$ python -q
>>> import numpy as np
>>> import numpy.linalg as la
>>> np.set_printoptions(precision=3, suppress=True, linewidth=140)
>>> arr = np.loadtxt("dump.csv", delimiter=",")
>>> arr
array([[-2.371, -2.556,  4.301, -4.578, -0.235,  0.674,  0.491, -0.268, -1.813,  1.59 , -5.126, -3.934],
       [-5.482, -5.138,  0.793,  0.445,  0.565, -1.683, -4.504,  0.76 , -0.061,  3.845,  1.026,  1.695],
       [ 0.671, -1.351,  2.918,  4.778,  0.675,  1.691,  0.214,  4.606,  4.187,  2.183,  3.236, -3.007],
       [ 0.477, -0.385, -1.347,  1.676, -1.559, -3.937, -2.612,  0.552,  4.173, -5.069, -4.956, -1.505],
       [-2.131, -0.499, -0.984,  3.212, -0.441, -0.05 , -0.791,  1.633, -0.051, -7.78 , -0.678,  4.41 ],
       [-0.838, -1.752, -2.878,  1.021,  3.673,  2.408,  2.713, -5.635,  2.836, -2.664, -3.16 ,  1.836],
       [ 1.54 ,  1.257, -1.226, -1.758,  4.651, -2.106, -4.579,  2.873, -0.234, -4.29 , -3.857, -1.676],
       [-3.011,  3.532,  1.611, -2.648,  2.778,  3.873, -4.051,  4.083, -0.501,  2.751,  1.926, -1.237],
       [ 0.849,  5.58 ,  0.293,  2.034,  2.905, -0.522,  2.682,  4.219,  4.078,  1.342, -0.599,  3.379],
       [ 3.751,  3.453, -3.278, -1.403,  1.116, -3.349, -0.568,  1.734,  3.556, -3.136, -1.29 ,  4.621],
       [-1.663,  4.018, -2.23 , -2.681,  2.883,  0.281,  1.939, -0.964, -4.093, -6.111,  1.216,  0.521],
       [-0.908,  4.501,  0.886, -2.44 , -2.561,  0.135,  0.282, -1.844, -2.772,  4.48 ,  5.086, -2.915],
       [-1.774, -2.397,  2.021, -2.785, -3.424,  0.939,  3.966, -1.024,  3.956, -0.159, -5.293,  2.49 ],
       [ 1.81 , -4.38 ,  1.316, -1.753, -2.233,  3.93 ,  6.791,  0.477, -1.801, -1.401,  0.211,  0.84 ]])
>>> blk = np.stack([arr, 4 * arr, arr[::-1]])
>>> la.matrix_rank(blk)
array([12, 12, 12])
>>> (blk @ arr.T).shape
(3, 14, 14)
>>> np.einsum("bij,cij->bc", blk, blk)
array([[ 1399.979,  5599.914,   138.458],
       [ 5599.914, 22399.658,   553.832],
       [  138.458,   553.832,  1399.979]])
>>> la.matrix_rank(blk.reshape(3, -1))
np.int64(2)
>>> def softmax(z):
...     e = np.exp(z - z.max(axis=-1, keepdims=True))
...     return e / e.sum(axis=-1, keepdims=True)
... 
>>> np.round(softmax(arr[0]), 3) + 0
array([0.001, 0.001, 0.876, 0.   , 0.009, 0.023, 0.019, 0.009, 0.002, 0.058, 0.   , 0.   ])
>>> softmax(arr).sum(axis=1)
array([1., 1., 1., 1., 1., 1., 1., 1., 1., 1., 1., 1., 1., 1.])
>>> np.round(softmax(arr[0] + 3), 3) + 0
array([0.001, 0.001, 0.876, 0.   , 0.009, 0.023, 0.019, 0.009, 0.002, 0.058, 0.   , 0.   ])
>>> S = arr @ arr.T / np.sqrt(12)
>>> softmax(S)[0] @ arr
array([-2.371, -2.556,  4.301, -4.578, -0.235,  0.674,  0.491, -0.268, -1.813,  1.59 , -5.126, -3.934])
>>> hat = arr @ la.solve(arr.T @ arr, arr.T)
>>> round(float(np.trace(hat)), 3)
12.0
>>> hat @ arr[:, 5]
array([ 0.674, -1.683,  1.691, -3.937, -0.05 ,  2.408, -2.106,  3.873, -0.522, -3.349,  0.281,  0.135,  0.939,  3.93 ])
>>> np.allclose(hat @ hat, hat)
True
>>> Y = np.c_[arr[:, :9] @ np.array([[4, -9, 1, 6, 3, 5, -1, -8, -1],
...     [7, -4, -9, 9, -5, 2, 5, 3, -3],
...     [4, 5, -3, -6, -8, -5, 6, -9, 2],
...     [-4, 0, -9, -5, -9, 2, -9, -5, -2],
...     [4, -9, 0, -4, 9, -7, -2, 7, -9],
...     [-9, 5, -1, -1, 5, 7, -1, -6, 7],
...     [1, 9, -9, 1, -7, 9, 0, -1, 1],
...     [-5, -4, 3, -8, -6, -6, 6, 7, -4],
...     [-5, 8, 9, 7, -8, -1, -8, 6, -5]]), np.array([3, 3, 2, 1, 0, -3, -2, -1, 0, -3, 3, 0, 1, -3])]
>>> Y
array([[  12.03 ,   49.54 ,   26.718,  -49.936,   26.391,  -33.425,   69.291,  -23.453,   45.258,    3.   ],
       [ -47.094,   16.291,   78.326,  -97.705,   23.021, -101.532,  -13.854,   42.591,   -2.513,    3.   ],
       [ -70.483,   33.333,    8.958,  -61.247, -105.678,  -27.166,  -41.821,   -7.844,  -33.721,    2.   ],
       [  -9.919,   -7.474,   59.557,   31.455,  -53.08 ,  -35.937,  -48.585,   42.995,  -44.581,    1.   ],
       [ -38.816,    5.915,  -11.987,  -39.831,  -33.006,  -14.438,  -24.038,   17.476,   -8.213,    0.   ],
       [ -21.484,   48.788,   -3.831,   41.912,   57.309,   55.274, -100.631,    8.366,   -6.832,   -3.   ],
       [  36.871, -131.982,   59.557,   -9.   ,   71.981,  -92.686,   25.125,   79.754,  -75.749,   -2.   ],
       [ -15.99 ,  -41.41 ,   24.526,  -37.911,   36.485,  -74.133,   73.246,   59.259,  -14.836,   -1.   ],
       [  13.007,  -17.365,  -42.813,   29.764,  -99.18 ,  -11.235,   -2.095,   71.927,  -85.454,    0.   ],
       [  39.262,  -74.35 ,   40.802,   89.603,   -8.738,  -11.082,  -10.454,   78.816,  -76.631,   -3.   ],
       [  59.505,  -48.234,  -64.467,   22.156,   69.197,   14.623,   53.415,   44.083,   -7.209,    3.   ],
       [  53.082,    6.06 ,  -55.268,   47.684,   -1.465,   30.398,   66.788,  -23.566,   39.569,    0.   ],
       [ -37.492,  142.608,   34.7  ,   22.189,  -63.827,   39.084,   -4.903,  -14.263,   44.248,    1.   ],
       [ -42.035,   92.36 ,  -26.768,  -32.321,   -3.859,   93.403,   17.769,  -84.168,   78.963,   -3.   ]])
>>> la.norm(la.qr(arr)[0].T @ Y, axis=0) ** 2 / ((Y ** 2).sum(axis=0) + 1e-12)
array([1.   , 1.   , 1.   , 1.   , 1.   , 1.   , 1.   , 1.   , 1.   , 0.857])
>>> la.matrix_rank(np.c_[arr, Y])
np.int64(13)
>>> vec = np.array([2, -1, 0, -1, 2, -2, 1, 1, 0, 1, 2, 1])
>>> (arr @ vec).argmax()
np.int64(9)
>>> Y = np.array([[-1]])
>>> Z = np.array([[1, 1, 3, 3, -3, -2, -2, 3, -3, 3],
...     [-3, 3, 2, -2, 3, 3, -1, -1, -2, 2],
...     [2, -3, 2, 0, -1, 3, -3, 3, -3, -3],
...     [2, 0, -2, -3, -1, 2, -1, -2, -2, -1],
...     [3, -2, -2, 2, 3, -2, -3, 0, 2, 3],
...     [1, 1, 3, 1, 2, 2, -2, 3, -1, 1],
...     [1, 1, 3, 1, -1, 0, -3, -1, 0, 3],
...     [2, 2, -1, -3, 1, -3, 1, 0, 2, -2],
...     [2, -1, 0, 0, -1, -1, 1, -2, 3, 1],
...     [0, 3, 3, 0, 3, 3, 2, 2, -3, 0]])
>>> F = np.block([[Y, np.array([[1, 1, 3, 2, -1, -3, 1, 3, 1, 0]])], [np.zeros((10, 1)), Z]])
>>> F
array([[-1.,  1.,  1.,  3.,  2., -1., -3.,  1.,  3.,  1.,  0.],
       [ 0.,  1.,  1.,  3.,  3., -3., -2., -2.,  3., -3.,  3.],
       [ 0., -3.,  3.,  2., -2.,  3.,  3., -1., -1., -2.,  2.],
       [ 0.,  2., -3.,  2.,  0., -1.,  3., -3.,  3., -3., -3.],
       [ 0.,  2.,  0., -2., -3., -1.,  2., -1., -2., -2., -1.],
       [ 0.,  3., -2., -2.,  2.,  3., -2., -3.,  0.,  2.,  3.],
       [ 0.,  1.,  1.,  3.,  1.,  2.,  2., -2.,  3., -1.,  1.],
       [ 0.,  1.,  1.,  3.,  1., -1.,  0., -3., -1.,  0.,  3.],
       [ 0.,  2.,  2., -1., -3.,  1., -3.,  1.,  0.,  2., -2.],
       [ 0.,  2., -1.,  0.,  0., -1., -1.,  1., -2.,  3.,  1.],
       [ 0.,  0.,  3.,  3.,  0.,  3.,  3.,  2.,  2., -3.,  0.]])
>>> rng = np.random.default_rng(31)
>>> Y = F + rng.integers(-2, 3, (11, 8)) @ rng.integers(-2, 3, (8, 11))
>>> Y
array([[ -2.,  -3.,  -5.,   2.,   0.,  -3., -11.,   5.,   0.,   1.,  -3.],
       [ -4.,   0.,  -3.,  13.,   1.,  -8.,  -1.,  -2.,  -2.,  -6.,   6.],
       [ -5.,  -3.,   0.,   3.,  -1.,   5.,   5.,   5.,   6.,  -2.,  11.],
       [  0.,   1.,  -5.,   7.,   0., -12.,  -1.,  -8.,  -6.,  -9.,  -7.],
       [  8.,  -2.,   1.,   0., -15.,   9.,   4.,  -3.,   3.,  -4.,  -2.],
       [ -3.,   4.,  -5.,  -6.,   8.,   2.,  -8.,   6.,  -1.,   2.,   9.],
       [ -1.,   7.,   1.,  -2.,   8.,  -4.,  -6.,  -4.,  -1.,  -3.,   1.],
       [ -7.,   5.,   0.,  -3.,   8.,  -3.,   0.,  -3.,   5.,   4.,   4.],
       [  3.,  -5.,   3.,   7., -11.,   0.,   4.,  -3.,  -1.,   1.,  -7.],
       [  2.,   3.,   1.,  -2.,   4.,   0.,  -2.,   8.,  -1.,   0.,  10.],
       [ -2.,   3.,  -1.,   1.,  -1.,   4.,  -1.,  -2.,  -2.,  -5.,  -5.]])
>>> la.matrix_rank(Y - F, tol=1e-8)
np.int64(8)
>>> np.round(la.svd(Y - F, compute_uv=False), 3) + 0
array([31.29 , 26.835, 18.174, 15.07 , 11.926,  8.178,  5.232,  2.636,  0.   ,  0.   ,  0.   ])
>>> np.abs(Y - F).sum(axis=1)
array([34., 38., 36., 47., 49., 40., 41., 38., 46., 33., 32.])
>>> softmax(Y).sum(axis=1)
array([1., 1., 1., 1., 1., 1., 1., 1., 1., 1., 1.])
>>> S = Y @ Y.T / np.sqrt(11)
>>> softmax(S).round(6).argmax(axis=1)
array([ 0,  1,  2,  3,  4,  5,  6,  7,  8,  9, 10])
>>> Y = la.inv(F)
>>> round(float(la.slogdet(F)[0]), 3)
1.0
>>> round(la.cond(F), 3)
np.float64(17.53)
>>> lab = rng.permutation(11)
>>> lab
array([10,  3,  6,  1,  0,  4,  2,  7,  9,  8,  5])
>>> Y = F[lab][:, lab]
>>> np.sort(np.abs(la.eigvals(Y)))
array([1.   , 2.064, 2.064, 2.284, 3.404, 5.319, 5.642, 5.642, 6.616, 6.616, 6.644])
>>> np.allclose(Y, F)
False
>>> Y
array([[ 0.,  3.,  3.,  0.,  0.,  0.,  3.,  2., -3.,  2.,  3.],
       [-3.,  2.,  3.,  2.,  0.,  0., -3., -3., -3.,  3., -1.],
       [ 1.,  3.,  2.,  1.,  0.,  1.,  1., -2., -1.,  3.,  2.],
       [ 3.,  3., -2.,  1.,  0.,  3.,  1., -2., -3.,  3., -3.],
       [ 0.,  3., -3.,  1., -1.,  2.,  1.,  1.,  1.,  3., -1.],
       [-1., -2.,  2.,  2.,  0., -3.,  0., -1., -2., -2., -1.],
       [ 2.,  2.,  3., -3.,  0., -2.,  3., -1., -2., -1.,  3.],
       [ 3.,  3.,  0.,  1.,  0.,  1.,  1., -3.,  0., -1., -1.],
       [ 1.,  0., -1.,  2.,  0.,  0., -1.,  1.,  3., -2., -1.],
       [-2., -1., -3.,  2.,  0., -3.,  2.,  1.,  2.,  0.,  1.],
       [ 3., -2., -2.,  3.,  0.,  2., -2., -3.,  2.,  0.,  3.]])
>>> m1 = np.load("case9.npy")
>>> m1
array([[ -6,   0,   0,   2,  -4,   2],
       [ -9,  -9,  -3,  12,   3,   3],
       [ -3,   3,   1,  -2,  -5,   1],
       [ -6,   6,   2,  -4, -10,   2],
       [  9,  -6,  -2,   3,  12,  -3],
       [  0,   9,   3,  -9,  -9,   0],
       [  3,  -3,  -1,   2,   5,  -1],
       [  0,   0,   0,   0,   0,   0],
       [ -6,  -9,  -3,  11,   5,   2],
       [ -9,  -6,  -2,   9,   0,   3]])
>>> np.round(np.trace(la.pinv(m1) @ m1), 3)
np.float64(2.0)
>>> np.unique(m1.round(6), axis=0).shape
(10, 6)
>>> E = np.load("w.npy")
>>> E
array([[  8.747,   3.299,  -1.485,   0.693, -13.327,   1.814,   4.192,   4.65 ,   8.348,   4.486],
       [ -7.834,  -3.278,   1.353,  -0.713,  13.828,  -1.925,  -3.847,  -5.133,  -8.123,  -4.848],
       [  4.923,  -1.969,  -0.563,  -0.703,  14.91 ,  -2.532,   1.266,  -8.862,  -2.954,  -7.314],
       [ 10.241,   3.304,  -1.699,   0.651, -12.332,   1.605,   4.748,   3.768,   8.657,   3.815],
       [ -3.766,   2.158,   0.384,   0.724, -15.22 ,   2.541,  -0.782,   8.732,   3.562,   7.27 ],
       [  5.994,   3.199,  -1.085,   0.743, -14.627,   2.114,   3.14 ,   6.001,   7.597,   5.486],
       [ 16.415,   1.744,  -2.47 ,   0.029,   1.04 ,  -0.725,   6.596,  -4.617,   6.772,  -3.019],
       [ 12.351,  -0.307,  -1.743,  -0.441,  10.266,  -2.049,   4.5  ,  -8.331,   1.857,  -6.435],
       [-16.433,  -1.79 ,   2.475,  -0.042,  -0.786,   0.686,  -6.615,   4.491,  -6.866,   2.91 ],
       [ -6.451,   1.697,   0.8  ,   0.669, -14.363,   2.497,  -1.911,   8.962,   2.104,   7.313],
       [ 12.353,  -0.306,  -1.743,  -0.44 ,  10.265,  -2.049,   4.501,  -8.331,   1.858,  -6.435],
       [ -7.705,  -3.274,   1.335,  -0.715,  13.893,  -1.939,  -3.797,  -5.199,  -8.089,  -4.897],
       [-13.792,  -0.172,   1.983,   0.345,  -8.452,   1.811,  -5.172,   7.76 ,  -3.102,   5.864],
       [ 15.508,   0.938,  -2.282,  -0.175,   5.141,  -1.345,   6.028,  -6.491,   4.978,  -4.678],
       [ 16.242,   1.487,  -2.427,  -0.039,   2.428,  -0.94 ,   6.458,  -5.284,   6.222,  -3.601],
       [ 10.323,  -0.862,  -1.413,  -0.541,  12.127,  -2.275,   3.588,  -8.779,   0.341,  -6.935],
       [-14.775,  -2.926,   2.32 ,  -0.414,   7.006,  -0.606,  -6.324,   0.087,  -8.807,  -0.769],
       [ -9.125,   1.146,   1.222,   0.588, -12.971,   2.368,  -3.062,   8.914,   0.467,   7.119],
       [-15.685,  -1.044,   2.315,   0.15 ,  -4.64 ,   1.271,  -6.124,   6.279,  -5.225,   4.485],
       [  7.149,   3.254,  -1.254,   0.725, -14.156,   2.   ,   3.585,   5.472,   7.937,   5.099],
       [ -8.549,  -3.296,   1.457,  -0.697,  13.442,  -1.839,  -4.117,  -4.758,  -8.302,  -4.567],
       [-15.085,  -2.854,   2.359,  -0.384,   6.372,  -0.495,  -6.418,   0.489,  -8.725,  -0.443],
       [ -9.35 ,  -3.306,   1.572,  -0.678,  12.954,  -1.734,  -4.417,  -4.309,  -8.482,  -4.228],
       [ 12.367,   3.227,  -1.997,   0.569, -10.421,   1.23 ,   5.515,   2.261,   8.927,   2.645],
       [ 14.066,   0.275,  -2.029,  -0.323,   8.036,  -1.754,   5.303,  -7.615,   3.363,  -5.724],
       [ 13.463,   3.13 ,  -2.147,   0.51 ,  -9.104,   0.984,   5.895,   1.314,   8.954,   1.895],
       [-12.954,  -3.182,   2.078,  -0.539,   9.752,  -1.104,  -5.72 ,  -1.772,  -8.954,  -2.259],
       [-16.451,  -2.035,   2.495,  -0.111,   0.636,   0.461,  -6.692,   3.767,  -7.359,   2.289],
       [-12.168,  -3.24 ,   1.97 ,  -0.578,  10.632,  -1.27 ,  -5.445,  -2.418,  -8.913,  -2.768],
       [  9.455,   3.307,  -1.587,   0.675, -12.885,   1.72 ,   4.457,   4.247,   8.505,   4.181],
       [-10.076,  -3.306,   1.676,  -0.657,  12.454,  -1.63 ,  -4.687,  -3.872,  -8.627,  -3.895],
       [ -7.728,   1.447,   1.001,   0.634, -13.774,   2.448,  -2.457,   8.978,   1.348,   7.254],
       [-15.596,  -2.699,   2.421,  -0.326,   5.115,  -0.278,  -6.564,   1.26 ,  -8.518,   0.189],
       [ -5.475,  -3.169,   1.008,  -0.749,  14.807,  -2.161,  -2.939,  -6.222,  -7.433,  -5.646],
       [  9.793,   3.307,  -1.635,   0.665, -12.655,   1.672,   4.582,   4.046,   8.573,   4.027],
       [ 10.388,   3.303,  -1.72 ,   0.647, -12.22 ,   1.583,   4.802,   3.675,   8.683,   3.744],
       [ 12.531,   3.216,  -2.02 ,   0.561, -10.242,   1.196,   5.573,   2.128,   8.937,   2.54 ],
       [ -8.561,  -3.296,   1.458,  -0.697,  13.436,  -1.838,  -4.121,  -4.752,  -8.304,  -4.562],
       [ 10.708,   3.297,  -1.765,   0.636, -11.968,   1.532,   4.919,   3.466,   8.736,   3.583],
       [  9.883,  -0.97 ,  -1.343,  -0.559,  12.456,  -2.312,   3.394,  -8.838,   0.037,  -7.011],
       [-12.042,   0.399,   1.692,   0.458, -10.593,   2.091,  -4.359,   8.422,  -1.611,   6.53 ],
       [ 13.901,   3.076,  -2.206,   0.482,  -8.484,   0.87 ,   6.042,   0.887,   8.932,   1.555],
       [-10.007,  -3.306,   1.666,  -0.659,  12.504,  -1.641,  -4.662,  -3.915,  -8.614,  -3.927],
       [ 15.701,   2.66 ,  -2.433,   0.311,  -4.811,   0.227,   6.592,  -1.442,   8.459,  -0.339],
       [-16.279,  -2.321,   2.491,  -0.198,   2.431,   0.17 ,  -6.71 ,   2.804,  -7.898,   1.474],
       [  6.8  ,  -1.631,  -0.855,  -0.66 ,  14.215,  -2.486,   2.06 ,  -8.973,  -1.902,  -7.302]])
>>> Z = E[[3, 36]].astype(float)
>>> for _ in range(5):
...     lab = la.norm(E[:, None] - Z, axis=-1).argmin(axis=1)
...     Z = np.array([E[lab == j].mean(axis=0) for j in range(2)])
... 
>>> lab
array([0, 1, 1, 0, 0, 0, 0, 1, 1, 0, 1, 1, 0, 1, 1, 1, 1, 0, 0, 0, 1, 1, 1, 0, 1, 0, 1, 1, 1, 0, 1, 0, 1, 1, 0, 0, 0, 1, 0, 1, 0, 0, 1, 0,
       1, 1])
>>> Z[1] - Z[0]
array([ -7.597,  -4.356,   1.396,  -1.028,  20.304,  -2.96 ,  -4.066,  -8.51 , -10.231,  -7.728])
